$ python -q
>>> import numpy as np
>>> np.set_printoptions(precision=2, suppress=True, linewidth=160)
>>> A = np.loadtxt("mat.csv", delimiter=",")
>>> A
array([[0.96, 0.14, 0.14],
       [0.14, 0.02, 0.02],
       [0.14, 0.02, 0.02]])
>>> # a projection of rank 1
>>> rk = np.linalg.matrix_rank(A)
>>> rk
np.int64(1)
>>> null = np.linalg.svd(A)[2][rk:].T
>>> print(np.round(A @ null, 2) + 0)
[[0. 0.]
 [0. 0.]
 [0. 0.]]
>>> [int(np.linalg.matrix_rank(np.delete(A, i, axis=0))) for i in range(3)]
[1, 1, 1]
>>> null @ null.T
array([[ 0.04, -0.14, -0.14],
       [-0.14,  0.98, -0.02],
       [-0.14, -0.02,  0.98]])
>>> u, g = A[2], A[1]
>>> round(u @ u, 2)
np.float64(0.02)
>>> p = (u @ g) / (u @ u) * u
>>> np.round(np.outer(u, g), 2) + 0
array([[0.02, 0.  , 0.  ],
       [0.  , 0.  , 0.  ],
       [0.  , 0.  , 0.  ]])
>>> print(p)
[0.14 0.02 0.02]
>>> evals, evecs = np.linalg.eigh(A)
>>> evals.round(2) + 0
array([0., 0., 1.])
>>> np.linalg.eigvalsh(A + 5 * np.eye(3))
array([5., 5., 6.])
>>> print(np.round(evecs.T @ evecs, 2) + 0)
[[1. 0. 0.]
 [0. 1. 0.]
 [0. 0. 1.]]
>>> np.round(np.linalg.svd(A, compute_uv=False), 2) + 0
array([1., 0., 0.])
>>> left, sig, Vt = np.linalg.svd(A)
>>> sig.round(2) + 0
array([1., 0., 0.])
>>> out = left[:, :1] @ np.diag(sig[:1]) @ Vt[:1]
>>> out
array([[0.96, 0.14, 0.14],
       [0.14, 0.02, 0.02],
       [0.14, 0.02, 0.02]])
>>> np.round(np.linalg.norm(A - out, 2), 2), round(sig[1], 2)
(np.float64(0.0), np.float64(0.0))
>>> np.linalg.matrix_rank(out)
np.int64(1)
>>> np.linalg.matrix_rank(A, rtol=0.05)
np.int64(1)
>>> W0 = 5 * np.eye(4) + np.ones((4, 4))
>>> W0
array([[6., 1., 1., 1.],
       [1., 6., 1., 1.],
       [1., 1., 6., 1.],
       [1., 1., 1., 6.]])
>>> # symmetric, so the eigenvalues are real
>>> np.sort(np.abs(np.fft.fft(W0[0]))), np.sort(np.linalg.svd(W0, compute_uv=False))
(array([5., 5., 5., 9.]), array([5., 5., 5., 9.]))
>>> print(W0 @ (-1.0) ** np.arange(4))
[ 5. -5.  5. -5.]
>>> (W0 @ W0)[0]
array([39., 14., 14., 14.])
>>> np.allclose(W0 @ W0.T, W0.T @ W0)
True
>>> np.linalg.matrix_power(W0, 3)
array([[276., 151., 151., 151.],
       [151., 276., 151., 151.],
       [151., 151., 276., 151.],
       [151., 151., 151., 276.]])
>>> assert W0 == W0.T
Traceback (most recent call last):
  File "<python-input-36>", line 1, in <module>
    assert W0 == W0.T
           ^^^^^^^^^^
ValueError: The truth value of an array with more than one element is ambiguous. Use a.any() or a.all()
>>> np.linalg.determinant(W0)
Traceback (most recent call last):
  File "<python-input-37>", line 1, in <module>
    np.linalg.determinant(W0)
    ^^^^^^^^^^^^^^^^^^^^^
AttributeError: module 'numpy.linalg' has no attribute 'determinant'
>>> np.trace(W0)
np.float64(24.0)
>>> print(np.allclose(W0, W0.T))
True
>>> W0.inv()
Traceback (most recent call last):
  File "<python-input-40>", line 1, in <module>
    W0.inv()
    ^^^^^^
AttributeError: 'numpy.ndarray' object has no attribute 'inv'
